In [1]: import numpy as np

In [2]: np.set_printoptions(precision=2, suppress=True, linewidth=100, floatmode="fixed")

In [3]: rd = lambda a: np.round(a, 2) + 0

In [4]: M = np.loadtxt("sample1.csv", delimiter=",")

In [5]: print(M)
[[ 1.00 -1.00  1.00 -1.00]
 [ 1.00  0.00  0.00  0.00]
 [ 1.00  1.00  1.00  1.00]
 [ 1.00  2.00  4.00  8.00]]

In [6]: # row 3 is much longer than the rest

In [7]: O, V = np.linalg.qr(M[:, :1])[0], np.linalg.qr(M[:, 1:])[0]

In [8]: sv = np.linalg.svd(O.T @ V, compute_uv=False)

In [9]: print(rd(np.linalg.norm(O @ O.T - V @ V.T, 2)))
1.0

In [10]: print((sv > 0.9).sum())
0

In [11]: print(rd(sv))
[0.87]

In [12]: def softmax(z):
    ...:     e = np.exp(z - z.max(axis=-1, keepdims=True))
    ...:     return e / e.sum(axis=-1, keepdims=True)
    ...: 

In [13]: print(rd(softmax(M).sum(axis=1)))
[1.00 1.00 1.00 1.00]

In [14]: scores = M @ M.T / np.sqrt(4)

In [15]: print(softmax(scores).round(6).argmax(axis=1))
[0 0 3 3]

In [16]: print(rd(softmax(scores + np.triu(np.full(scores.shape, -np.inf), 1))))
[[1.00 0.00 0.00 0.00]
 [0.50 0.50 0.00 0.00]
 [0.10 0.16 0.74 0.00]
 [0.00 0.00 0.00 1.00]]

In [17]: print(rd(softmax(scores)))
[[0.73 0.16 0.10 0.01]
 [0.25 0.25 0.25 0.25]
 [0.00 0.00 0.00 0.99]
 [0.00 0.00 0.00 1.00]]

In [18]: O = M.astype(float).copy()

In [19]: for j in range(4):
    ...:     O[:, j] -= O[:, :j] @ (O[:, :j].T @ O[:, j])
    ...:     O[:, j] /= np.linalg.norm(O[:, j])
    ...: 

In [20]: print(rd(O.T @ O))
[[1.00 0.00 0.00 0.00]
 [0.00 1.00 0.00 0.00]
 [0.00 0.00 1.00 0.00]
 [0.00 0.00 0.00 1.00]]

In [21]: print(rd(O.T @ M))
[[2.00 1.00 3.00 4.00]
 [0.00 2.24 2.24 6.26]
 [0.00 0.00 2.00 3.00]
 [0.00 0.00 0.00 1.34]]

In [22]: P = np.triu(np.array([[2, 0, 4, 1], [2, 4, 0, 4], [2, 5, 3, 3], [4, 5, 5, 3]]), 1) + np.eye(4)

In [23]: Y = P @ M @ np.linalg.inv(P)

In [24]: print(rd(np.linalg.det(Y)))
12.0

In [25]: print(rd(np.poly(Y)))
[  1.00 -10.00  14.00  -2.00  12.00]

In [26]: print(np.trace(Y), np.trace(M))
10.0 10.0

In [27]: X = np.loadtxt("case10.csv", delimiter=",")

In [28]: print(rd(X))
[[0.15 0.08 0.08 0.15 0.15 0.15 0.15 0.08 0.00]
 [0.10 0.10 0.00 0.10 0.20 0.20 0.00 0.20 0.10]
 [0.09 0.18 0.18 0.00 0.18 0.18 0.09 0.00 0.09]
 [0.08 0.15 0.08 0.15 0.15 0.15 0.00 0.15 0.08]
 [0.07 0.14 0.14 0.14 0.21 0.07 0.07 0.07 0.07]
 [0.14 0.07 0.14 0.07 0.14 0.21 0.00 0.14 0.07]
 [0.07 0.14 0.14 0.07 0.14 0.14 0.14 0.07 0.07]
 [0.15 0.15 0.15 0.00 0.08 0.08 0.00 0.23 0.15]
 [0.00 0.00 0.00 0.12 0.12 0.25 0.12 0.12 0.25]]

In [29]: # row-stochastic, so 1 is an eigenvalue

In [30]: print(rd(np.sort(np.abs(np.linalg.eigvals(X)))))
[0.10 0.10 0.10 0.11 0.11 0.14 0.19 0.19 1.00]

In [31]: print(rd(np.linalg.matrix_power(X, 4)))
[[0.10 0.11 0.11 0.09 0.16 0.16 0.06 0.12 0.10]
 [0.10 0.11 0.11 0.09 0.16 0.16 0.06 0.12 0.10]
 [0.10 0.11 0.11 0.09 0.16 0.16 0.06 0.12 0.10]
 [0.10 0.11 0.11 0.09 0.16 0.16 0.06 0.12 0.10]
 [0.10 0.11 0.11 0.09 0.16 0.16 0.06 0.12 0.10]
 [0.10 0.11 0.11 0.09 0.16 0.16 0.06 0.12 0.10]
 [0.10 0.11 0.11 0.09 0.16 0.16 0.06 0.12 0.10]
 [0.10 0.11 0.11 0.09 0.16 0.16 0.06 0.12 0.10]
 [0.10 0.11 0.11 0.09 0.16 0.16 0.06 0.12 0.10]]

In [32]: print(rd(np.linalg.det(X)))
0.0

In [33]: print(rd((X + X.T) / 2))
[[0.15 0.09 0.08 0.12 0.11 0.15 0.11 0.12 0.00]
 [0.09 0.10 0.09 0.13 0.17 0.14 0.07 0.18 0.05]
 [0.08 0.09 0.18 0.04 0.16 0.16 0.12 0.08 0.05]
 [0.12 0.13 0.04 0.15 0.15 0.11 0.04 0.08 0.10]
 [0.11 0.17 0.16 0.15 0.21 0.11 0.11 0.07 0.10]
 [0.15 0.14 0.16 0.11 0.11 0.21 0.07 0.11 0.16]
 [0.11 0.07 0.12 0.04 0.11 0.07 0.14 0.04 0.10]
 [0.12 0.18 0.08 0.08 0.07 0.11 0.04 0.23 0.14]
 [0.00 0.05 0.05 0.10 0.10 0.16 0.10 0.14 0.25]]

In [34]: print(rd(softmax(X).sum(axis=1)))
[1.00 1.00 1.00 1.00 1.00 1.00 1.00 1.00 1.00]

In [35]: print(rd(softmax(X[2] + -3)))
[0.11 0.12 0.12 0.10 0.12 0.12 0.11 0.10 0.11]

In [36]: scores = X @ X.T / np.sqrt(9)

In [37]: print(rd(softmax(scores)[2] @ X))
[0.10 0.11 0.10 0.09 0.15 0.16 0.06 0.12 0.10]

In [38]: print(softmax(scores).round(6).argmax(axis=1))
[0 1 2 1 4 5 2 7 8]

In [39]: rng = np.random.default_rng(928291)

In [40]: lab = rng.permutation(9)

In [41]: print(lab)
[8 5 0 2 6 3 4 1 7]

In [42]: Y = X[lab][:, lab]

In [43]: print(rd(np.trace(Y)))
1.64

In [44]: print(np.allclose(Y, X))
False

In [45]: print(rd(np.sort(np.abs(np.linalg.eigvals(Y)))))
[0.10 0.10 0.10 0.11 0.11 0.14 0.19 0.19 1.00]

In [46]: O, r_ = np.linalg.qr(X)

In [47]: print(O.shape, r_.shape)
(9, 9) (9, 9)

In [48]: print(rd(O.T @ O))
[[1.00 0.00 0.00 0.00 0.00 0.00 0.00 0.00 0.00]
 [0.00 1.00 0.00 0.00 0.00 0.00 0.00 0.00 0.00]
 [0.00 0.00 1.00 0.00 0.00 0.00 0.00 0.00 0.00]
 [0.00 0.00 0.00 1.00 0.00 0.00 0.00 0.00 0.00]
 [0.00 0.00 0.00 0.00 1.00 0.00 0.00 0.00 0.00]
 [0.00 0.00 0.00 0.00 0.00 1.00 0.00 0.00 0.00]
 [0.00 0.00 0.00 0.00 0.00 0.00 1.00 0.00 0.00]
 [0.00 0.00 0.00 0.00 0.00 0.00 0.00 1.00 0.00]
 [0.00 0.00 0.00 0.00 0.00 0.00 0.00 0.00 1.00]]

In [49]: print(np.allclose(r_.T @ r_, X.T @ X))
True

In [50]: x0 = np.array([-1, -2, 2, 1, 2, 0, 2, 2, -1])

In [51]: h1 = np.maximum(X @ x0, 0)

In [52]: print(rd(X * (h1 > 1e-9)[:, None]))
[[0.15 0.08 0.08 0.15 0.15 0.15 0.15 0.08 0.00]
 [0.10 0.10 0.00 0.10 0.20 0.20 0.00 0.20 0.10]
 [0.09 0.18 0.18 0.00 0.18 0.18 0.09 0.00 0.09]
 [0.08 0.15 0.08 0.15 0.15 0.15 0.00 0.15 0.08]
 [0.07 0.14 0.14 0.14 0.21 0.07 0.07 0.07 0.07]
 [0.14 0.07 0.14 0.07 0.14 0.21 0.00 0.14 0.07]
 [0.07 0.14 0.14 0.07 0.14 0.14 0.14 0.07 0.07]
 [0.15 0.15 0.15 0.00 0.08 0.08 0.00 0.23 0.15]
 [0.00 0.00 0.00 0.12 0.12 0.25 0.12 0.12 0.25]]

In [53]: print(rd(X.T @ h1))
[0.46 0.53 0.48 0.51 0.78 0.80 0.37 0.56 0.46]

In [54]: print(rd(np.maximum(X @ (3 * x0), 0)))
[2.31 1.50 1.09 1.38 2.14 1.71 1.93 0.92 1.88]

In [55]: arr = np.load("data.npy")

In [56]: print(arr)
[[ 0.15 -0.92  1.82]
 [-0.01 -0.93  1.87]
 [-0.04 -1.15  2.08]
 [-0.17 -0.93  1.98]
 [ 0.07 -1.02  1.94]
 [-0.17 -0.97  1.74]
 [-0.01 -0.97  1.97]
 [ 1.97 -0.03  1.02]
 [ 2.00 -0.08  0.78]
 [ 2.08 -0.04  1.04]
 [ 2.08  0.09  1.25]
 [ 1.68 -0.12  1.02]
 [ 1.86  0.04  1.03]
 [ 1.94  0.11  1.03]
 [-0.88 -1.04 -1.77]
 [-0.99 -0.96 -2.00]
 [-1.02 -1.01 -1.94]
 [-0.82 -1.05 -1.83]
 [-0.93 -1.09 -2.04]
 [-1.05 -1.12 -2.00]
 [-0.89 -0.82 -2.20]]

In [57]: cen = arr - arr.mean(axis=0)

In [58]: V = np.linalg.svd(cen)[2][:1]

In [59]: Y = cen - cen @ V.T @ V

In [60]: print(rd(np.linalg.norm(Y) / np.linalg.norm(cen)))
0.46

In [61]: print(np.linalg.norm(Y, axis=1).round(6).argmax())
2

In [62]: print(rd(Y.std(axis=0)))
[0.73 0.39 0.51]

In [63]: Z = arr[[18, 6]].astype(float)

In [64]: for _ in range(5):
    ...:     lab = np.linalg.norm(arr[:, None] - Z, axis=-1).argmin(axis=1)
    ...:     Z = np.array([arr[lab == j].mean(axis=0) for j in range(2)])
    ...: 

In [65]: print(lab)
[1 1 1 1 1 1 1 1 1 1 1 1 1 1 0 0 0 0 0 0 0]

In [66]: print(np.bincount(lab))
[ 7 14]

In [67]: print(np.abs(Z[1] - Z[0]).argmax())
2

In [68]: x0 = np.array([0, 3, 3])

In [69]: h1 = np.maximum(arr @ x0, 0)

In [70]: print(rd(np.maximum(arr @ (3 * x0), 0)))
[ 8.10  8.46  8.37  9.45  8.28  6.93  9.00  8.91  6.30  9.00 12.06  8.10  9.63 10.26  0.00  0.00
  0.00  0.00  0.00  0.00  0.00]

In [71]: A = np.load("run19.npy")

In [72]: print(A)
[[  0   0   0   0   0   0   0]
 [ -9  -6 -12  -3   0   0  -6]
 [ -6  -4  -8  -2   0   0  -4]
 [ -9  -6 -12  -3   0   0  -6]]

In [73]: # column 5 repeats column 4

In [74]: print(np.allclose(A[:-1].T @ np.linalg.lstsq(A[:-1].T, A[-1])[0], A[-1]))
True

In [75]: print(rd(np.trace(np.linalg.pinv(A) @ A)))
1.0

In [76]: print(rd(A @ np.linalg.pinv(A) @ A))
[[  0.00   0.00   0.00   0.00   0.00   0.00   0.00]
 [ -9.00  -6.00 -12.00  -3.00   0.00   0.00  -6.00]
 [ -6.00  -4.00  -8.00  -2.00   0.00   0.00  -4.00]
 [ -9.00  -6.00 -12.00  -3.00   0.00   0.00  -6.00]]

In [77]: print(np.abs(np.diag(np.linalg.qr(A)[1])) > 1e-9)
[ True False False False]

In [78]: Uu, sv, Vt = np.linalg.svd(A)

In [79]: print(np.argmax(sv[:-1] / (sv[1:] + 1e-6)) + 1)
1

In [80]: print(rd(sv))
[27.35  0.00  0.00  0.00]

In [81]: Y = Uu[:, :1] @ np.diag(sv[:1]) @ Vt[:1]

In [82]: print(np.linalg.matrix_rank(A, rtol=0.05))
1

In [83]: print(rd(np.linalg.norm(A - Y) / np.linalg.norm(A)))
0.0

In [84]: print(np.argsort(-np.linalg.norm(A, axis=0).round(6), kind="stable")[:3])
[2 0 1]

In [85]: print(np.linalg.cond(A) > 100)
True

In [86]: print([round(float(x), 2) for x in np.linalg.svd(A, compute_uv=False)[:3]])
[27.35, 0.0, 0.0]

In [87]: print(rd(np.linalg.norm(A, 2) / np.linalg.norm(A)))
1.0

In [88]: print(rd(softmax(10 * A[2])))
[0.00 0.00 0.00 0.00 0.50 0.50 0.00]

In [89]: print(rd(softmax(A).sum(axis=1)))
[1.00 1.00 1.00 1.00]

In [90]: scores = A @ A.T / np.sqrt(7)

In [91]: print(rd(softmax(scores + np.triu(np.full(scores.shape, -np.inf), 1))))
[[1.00 0.00 0.00 0.00]
 [0.00 1.00 0.00 0.00]
 [0.00 1.00 0.00 0.00]
 [0.00 0.50 0.00 0.50]]

In [92]: print(rd(softmax(scores)))
[[0.25 0.25 0.25 0.25]
 [0.00 0.50 0.00 0.50]
 [0.00 0.50 0.00 0.50]
 [0.00 0.50 0.00 0.50]]

In [93]: W0 = np.loadtxt("m.csv", delimiter=",")

In [94]: print(rd(W0))
[[0.57 0.00 0.43 0.00]
 [0.00 0.33 0.17 0.50]
 [0.00 0.29 0.43 0.29]
 [0.22 0.11 0.33 0.33]]

In [95]: Y = W0 / np.linalg.norm(W0, axis=1, keepdims=True)

In [96]: cov = Y @ Y.T

In [97]: print(np.argwhere(np.triu(np.abs(cov) > 0.95, 1)))
[]

In [98]: print((cov - 2 * np.eye(4)).round(6).argmax(axis=1))
[3 2 3 2]

In [99]: J = np.load("dump.npy")

In [100]: print(J)
[[0 0 0 1 0 1 1 0 0]
 [0 0 1 0 0 0 0 1 1]
 [0 1 0 0 0 0 0 1 0]
 [1 0 0 0 1 0 1 0 0]
 [0 0 0 1 0 0 0 0 0]
 [1 0 0 0 0 0 1 0 1]
 [1 0 0 1 0 1 0 0 1]
 [0 1 1 0 0 0 0 0 0]
 [0 1 0 0 0 1 1 0 0]]

In [101]: # equal to its transpose

In [102]: u = np.array([1, 1, 5, -3, 4, -3, 1, -5, -5])

In [103]: Y = J + np.outer(u, np.eye(9)[5])

In [104]: print(np.linalg.matrix_rank(np.linalg.inv(Y) - np.linalg.inv(J), tol=1e-8))
1

In [105]: print(np.linalg.matrix_rank(Y - J))
1

In [106]: vals, V = np.linalg.eigh(J)

In [107]: print(rd(np.linalg.svd(J, compute_uv=False)))
[3.04 2.11 1.90 1.77 1.04 1.00 1.00 0.65 0.14]

In [108]: print(rd(vals))
[-1.90 -1.77 -1.00 -1.00 -0.65  0.14  1.04  2.11  3.04]

In [109]: print(rd(V @ np.diag(vals) @ V.T))
[[0.00 0.00 0.00 1.00 0.00 1.00 1.00 0.00 0.00]
 [0.00 0.00 1.00 0.00 0.00 0.00 0.00 1.00 1.00]
 [0.00 1.00 0.00 0.00 0.00 0.00 0.00 1.00 0.00]
 [1.00 0.00 0.00 0.00 1.00 0.00 1.00 0.00 0.00]
 [0.00 0.00 0.00 1.00 0.00 0.00 0.00 0.00 0.00]
 [1.00 0.00 0.00 0.00 0.00 0.00 1.00 0.00 1.00]
 [1.00 0.00 0.00 1.00 0.00 1.00 0.00 0.00 1.00]
 [0.00 1.00 1.00 0.00 0.00 0.00 0.00 0.00 0.00]
 [0.00 1.00 0.00 0.00 0.00 1.00 1.00 0.00 0.00]]

In [110]: Y = J + rng.integers(-2, 3, (9, 8)) @ rng.integers(-2, 3, (8, 9))

In [111]: print(Y)
[[ 1 12 -1  1 -6  1  8 -2  8]
 [ 4  6  2 -8 -1 -6  0 -1 -1]
 [ 0 -1  0  1  3  1 -2  2 -1]
 [ 8  8 -9 -5 -5 -3 -3 -7 -1]
 [ 2  1 -4  3 -3 -1 -5 -6 12]
 [ 4 10 -4  0 -5 -1  5 -6 11]
 [-3 -2  2  9  1  6  9  7  4]
 [-3 -3  5  0  5 -1  0  3  3]
 [-4  8 -7 10 -6  9  7  1 13]]

In [112]: print(np.abs(Y - J).sum(axis=1))
[37 30 11 50 36 43 41 23 62]

In [113]: print(rd(np.linalg.svd(Y - J, compute_uv=False)))
[33.22 27.48 14.51 10.82  3.34  3.01  2.14  1.41  0.00]

In [114]: print(np.linalg.matrix_rank(Y - J, tol=1e-8))
8

In [115]: O, r_ = np.linalg.qr(J)

In [116]: print(rd(O @ r_))
[[0.00 0.00 0.00 1.00 0.00 1.00 1.00 0.00 0.00]
 [0.00 0.00 1.00 0.00 0.00 0.00 0.00 1.00 1.00]
 [0.00 1.00 0.00 0.00 0.00 0.00 0.00 1.00 0.00]
 [1.00 0.00 0.00 0.00 1.00 0.00 1.00 0.00 0.00]
 [0.00 0.00 0.00 1.00 0.00 0.00 0.00 0.00 0.00]
 [1.00 0.00 0.00 0.00 0.00 0.00 1.00 0.00 1.00]
 [1.00 0.00 0.00 1.00 0.00 1.00 0.00 0.00 1.00]
 [0.00 1.00 1.00 0.00 0.00 0.00 0.00 0.00 0.00]
 [0.00 1.00 0.00 0.00 0.00 1.00 1.00 0.00 0.00]]

In [117]: print(rd(O.T @ O))
[[1.00 0.00 0.00 0.00 0.00 0.00 0.00 0.00 0.00]
 [0.00 1.00 0.00 0.00 0.00 0.00 0.00 0.00 0.00]
 [0.00 0.00 1.00 0.00 0.00 0.00 0.00 0.00 0.00]
 [0.00 0.00 0.00 1.00 0.00 0.00 0.00 0.00 0.00]
 [0.00 0.00 0.00 0.00 1.00 0.00 0.00 0.00 0.00]
 [0.00 0.00 0.00 0.00 0.00 1.00 0.00 0.00 0.00]
 [0.00 0.00 0.00 0.00 0.00 0.00 1.00 0.00 0.00]
 [0.00 0.00 0.00 0.00 0.00 0.00 0.00 1.00 0.00]
 [0.00 0.00 0.00 0.00 0.00 0.00 0.00 0.00 1.00]]

In [118]: print(np.allclose(r_.T @ r_, J.T @ J))
True

In [119]: print(rd(np.abs(np.diag(r_))))
[1.73 1.73 1.29 1.63 0.79 1.10 1.21 1.17 0.26]

In [120]: print(rd(O))
[[ 0.00  0.00  0.00  0.61 -0.16  0.37  0.44  0.08 -0.52]
 [ 0.00  0.00  0.77  0.00  0.00  0.18  0.06  0.54  0.26]
 [ 0.00 -0.58 -0.26  0.00  0.00 -0.37 -0.11  0.62 -0.26]
 [-0.58  0.00  0.00 -0.20 -0.79  0.00  0.00  0.00  0.00]
 [ 0.00  0.00  0.00  0.61 -0.16 -0.55  0.17 -0.08  0.52]
 [-0.58  0.00  0.00 -0.20  0.47 -0.18  0.61  0.00  0.00]
 [-0.58  0.00  0.00  0.41  0.32  0.18 -0.61  0.00  0.00]
 [ 0.00 -0.58  0.52  0.00  0.00 -0.18 -0.06 -0.54 -0.26]
 [ 0.00 -0.58 -0.26  0.00  0.00  0.55  0.17 -0.08  0.52]]

In [121]: print(O.shape, r_.shape)
(9, 9) (9, 9)

In [122]: E = np.loadtxt("block15.csv", delimiter=",")

In [123]: print(E)
[[ 62.00   1.00   2.00   0.00   1.00]
 [  1.00  53.00   3.00   0.00   2.00]
 [  0.00   3.00  43.00   3.00   3.00]
 [  2.00   0.00   0.00 -87.00   3.00]
 [  1.00   3.00   3.00   3.00 -50.00]]

In [124]: print((M + M.T) / 2)
[[1.00 0.00 1.00 0.00]
 [0.00 0.00 0.50 1.00]
 [1.00 0.50 1.00 2.50]
 [0.00 1.00 2.50 8.00]]

In [125]: print(rd(np.linalg.matrix_power(M, 4)))
[[-130.00 -154.00 -310.00 -550.00]
 [ -12.00  -18.00  -34.00  -66.00]
 [ 146.00  154.00  326.00  550.00]
 [1172.00 1298.00 2690.00 4646.00]]

In [126]: print(rd(np.abs(np.linalg.eigvals(M)).max()))
8.33

In [127]: print((M - M.T) / 2)
[[ 0.00 -1.00  0.00 -1.00]
 [ 1.00  0.00 -0.50 -1.00]
 [ 0.00  0.50  0.00 -1.50]
 [ 1.00  1.00  1.50  0.00]]

In [128]: print(M @ M)
[[ 0.00 -2.00 -2.00 -8.00]
 [ 1.00 -1.00  1.00 -1.00]
 [ 4.00  2.00  6.00  8.00]
 [15.00 19.00 37.00 67.00]]
